$ python3 -q
>>> import numpy as np
>>> np.set_printoptions(precision=1, suppress=True, linewidth=100, sign=" ")
>>> rnd = lambda a: np.round(a, 1) + 0
>>> M = np.load("arr.npy")
>>> M
array([[ 0.8,  0.1,  1.2,  1. ],
       [-0.5, -0.3,  6. , -0.9],
       [-0.3,  1. ,  2.7, -0.6]])
>>> rng = np.random.default_rng(40)
>>> M2 = M + rng.integers(-2, 3, (3, 1)) @ rng.integers(-2, 3, (1, 4))
>>> rnd(M2)
array([[ 0.8,  0.1,  1.2,  1. ],
       [ 0.5, -0.3,  8. , -2.9],
       [-2.3,  1. , -1.3,  3.4]])
>>> print(rnd(M2 - M))
[[ 0.  0.  0.  0.]
 [ 1.  0.  2. -2.]
 [-2.  0. -4.  4.]]
>>> print(np.abs(M2 - M).sum(axis=1))
[  0.   5.  10.]
>>> w1 = np.array([[6, 0, -8], [-6, -1, -4], [7, 8, 8], [9, -1, -3]])
>>> c = np.array([-1, 4, 4])
>>> act = np.maximum(M @ w1 + c, 0)
>>> print(np.linalg.matrix_rank(act))
3
>>> (act > 0).mean(axis=0)
array([ 1.,  1.,  1.])
>>> print(rnd(act))
[[ 20.6  12.5   3.8]
 [ 31.7  53.2  59.9]
 [  4.7  25.2  25.8]]
>>> C = np.array([[2, 5, 9], [1, -6, -1], [0, -5, 8]])
>>> w1 @ C
array([[ 12,  70, -10],
       [-13,  -4, -85],
       [ 22, -53, 119],
       [ 17,  66,  58]])
>>> feats = np.load("a.npy")
>>> feats
array([[-0.4, -0.8,  0.2],
       [-0.4, -0.8, -0.1],
       [-1.2, -3.3,  0.3],
       [ 1.8,  5.5, -0.4],
       [-0.4, -1.2,  0.6],
       [ 0.1,  0. ,  0.9],
       [ 0.8,  2. ,  1.7],
       [-0.1, -0.3,  0.7],
       [ 1. ,  2.8,  0.1],
       [ 1.5,  4.4, -1.1],
       [ 1.1,  3.3,  0.6],
       [ 0.1,  0.1,  1.1],
       [ 0.2,  0.4,  0.2],
       [-0.4, -1.3,  0.1],
       [ 0.7,  2.6, -1. ],
       [ 0.4,  1.4, -0.3],
       [ 1.1,  3.1,  0.9],
       [ 0.4,  1.5, -0.6],
       [-0.6, -1.8,  0. ],
       [-1. , -3.1,  1. ],
       [ 0.1,  0.5,  0. ],
       [ 1.4,  3.7, -0.2],
       [ 2. ,  6.4, -0.3]])
>>> dist = np.linalg.norm(feats[:, None] - feats[None], axis=-1)
>>> rnd(dist[:5, :5])
array([[ 0. ,  0.3,  2.6,  6.7,  0.6],
       [ 0.3,  0. ,  2.7,  6.7,  0.8],
       [ 2.6,  2.7,  0. ,  9.3,  2.3],
       [ 6.7,  6.7,  9.3,  0. ,  7.1],
       [ 0.6,  0.8,  2.3,  7.1,  0. ]])
>>> rnd(np.linalg.norm(feats - feats.mean(axis=0), axis=1))
array([ 2. ,  2.1,  4.7,  4.7,  2.4,  1.3,  1.8,  1.6,  1.8,  3.7,  2.4,  1.4,  0.7,  2.5,  2. ,
        0.6,  2.3,  0.9,  3.1,  4.5,  0.7,  2.8,  5.6])
>>> np.unravel_index(dist.round(6).argmax(), dist.shape)
(np.int64(2), np.int64(22))
>>> np.flatnonzero(dist[15] < dist.mean() / 2)
array([  8,  12,  14,  15,  17,  20])
